% python3 -q
>>> import numpy as np
>>> np.set_printoptions(precision=3, suppress=True, linewidth=140, floatmode="fixed")
>>> def tidy(a):
...     return np.round(a, 3) + 0
... 
>>> A = np.load("x.npy")
>>> print(A)
[[ 0  3  0 -1  2 -2  2  1]
 [ 1  0  3  0 -1  2 -2  2]
 [ 2  1  0  3  0 -1  2 -2]
 [-2  2  1  0  3  0 -1  2]
 [ 2 -2  2  1  0  3  0 -1]
 [-1  2 -2  2  1  0  3  0]
 [ 0 -1  2 -2  2  1  0  3]
 [ 3  0 -1  2 -2  2  1  0]]
>>> vec = np.array([2, 0, 2, 3, 2, 1, 2, 1])
>>> print(A * vec)
[[ 0  0  0 -3  4 -2  4  1]
 [ 2  0  6  0 -2  2 -4  2]
 [ 4  0  0  9  0 -1  4 -2]
 [-4  0  2  0  6  0 -2  2]
 [ 4  0  4  3  0  3  0 -1]
 [-2  0 -4  6  2  0  6  0]
 [ 0  0  4 -6  4  1  0  3]
 [ 6  0 -2  6 -4  2  2  0]]
>>> print(np.einsum("ij,j->i", A, vec))
[ 4  6 14  4 13  8  6 10]
>>> print((A * vec).sum(axis=1))
[ 4  6 14  4 13  8  6 10]
>>> rng = np.random.default_rng(44)
>>> A2 = A + rng.integers(-2, 3, (8, 6)) @ rng.integers(-2, 3, (6, 8))
>>> print(A2)
[[ -3   2   2  -6   4   1   0   6]
 [ -5   2   9   4 -11   2 -12   8]
 [ -3  -4   6   4 -14   1   4   8]
 [  2   4  -2   3  10   0   2  -7]
 [  1   5   2   7   8   1  -6 -11]
 [ -3  -4   2   7  -3   4   9  -2]
 [ -2   3   0 -10   6  -3  -8   9]
 [  5   0  -3   0   0   2  -3   0]]
>>> print(np.linalg.matrix_rank(A2 - A, tol=1e-8))
6
>>> print(tidy(np.linalg.svd(A2 - A, compute_uv=False)))
[30.155 20.970 16.089  6.766  3.878  1.817  0.000  0.000]
>>> print(A2 - A)
[[ -3  -1   2  -5   2   3  -2   5]
 [ -6   2   6   4 -10   0 -10   6]
 [ -5  -5   6   1 -14   2   2  10]
 [  4   2  -3   3   7   0   3  -9]
 [ -1   7   0   6   8  -2  -6 -10]
 [ -2  -6   4   5  -4   4   6  -2]
 [ -2   4  -2  -8   4  -4  -8   6]
 [  2   0  -2  -2   2   0  -4   0]]
>>> X = np.array([[0.9, 1.4, -0.9],
...     [-0.1, 1.1, 0.0],
...     [-0.5, 3.1, 0.4],
...     [0.8, 1.0, 0.4],
...     [1.8, -0.4, -0.9],
...     [-1.1, -0.8, 1.0],
...     [0.5, -0.8, 0.1],
...     [0.1, 1.3, -0.4],
...     [0.4, 0.2, 1.0],
...     [0.1, 1.3, -0.7],
...     [1.5, -0.2, 0.7],
...     [-1.3, -1.5, -1.8],
...     [0.3, -1.3, 0.8],
...     [-1.6, -0.6, -0.8],
...     [0.0, 0.9, -0.6],
...     [-1.1, -1.0, 0.6],
...     [-1.1, 0.2, -0.9],
...     [1.5, -0.2, -0.5],
...     [-0.1, 0.1, 0.8],
...     [-1.0, -1.3, 0.3],
...     [1.2, 0.3, -0.4],
...     [1.4, 0.2, 2.3],
...     [0.4, 0.8, 0.4],
...     [0.0, 0.8, 0.6],
...     [0.1, -0.1, -1.8],
...     [-0.8, -1.2, -1.1],
...     [0.3, -0.4, -0.4],
...     [0.6, 0.8, 0.1],
...     [-0.7, 0.1, 0.6],
...     [-0.4, 0.8, -1.0]])
>>> X[2] *= 3
>>> print(tidy(X))
[[ 0.900  1.400 -0.900]
 [-0.100  1.100  0.000]
 [-1.500  9.300  1.200]
 [ 0.800  1.000  0.400]
 [ 1.800 -0.400 -0.900]
 [-1.100 -0.800  1.000]
 [ 0.500 -0.800  0.100]
 [ 0.100  1.300 -0.400]
 [ 0.400  0.200  1.000]
 [ 0.100  1.300 -0.700]
 [ 1.500 -0.200  0.700]
 [-1.300 -1.500 -1.800]
 [ 0.300 -1.300  0.800]
 [-1.600 -0.600 -0.800]
 [ 0.000  0.900 -0.600]
 [-1.100 -1.000  0.600]
 [-1.100  0.200 -0.900]
 [ 1.500 -0.200 -0.500]
 [-0.100  0.100  0.800]
 [-1.000 -1.300  0.300]
 [ 1.200  0.300 -0.400]
 [ 1.400  0.200  2.300]
 [ 0.400  0.800  0.400]
 [ 0.000  0.800  0.600]
 [ 0.100 -0.100 -1.800]
 [-0.800 -1.200 -1.100]
 [ 0.300 -0.400 -0.400]
 [ 0.600  0.800  0.100]
 [-0.700  0.100  0.600]
 [-0.400  0.800 -1.000]]
>>> z = X[:, 2] > np.median(X[:, 2])
>>> u = X[z].mean(axis=0) - X[~z].mean(axis=0)
>>> print(z.astype(int))
[0 0 1 1 0 1 1 0 1 0 1 0 1 0 0 1 0 0 1 1 0 1 1 1 0 0 0 1 1 0]
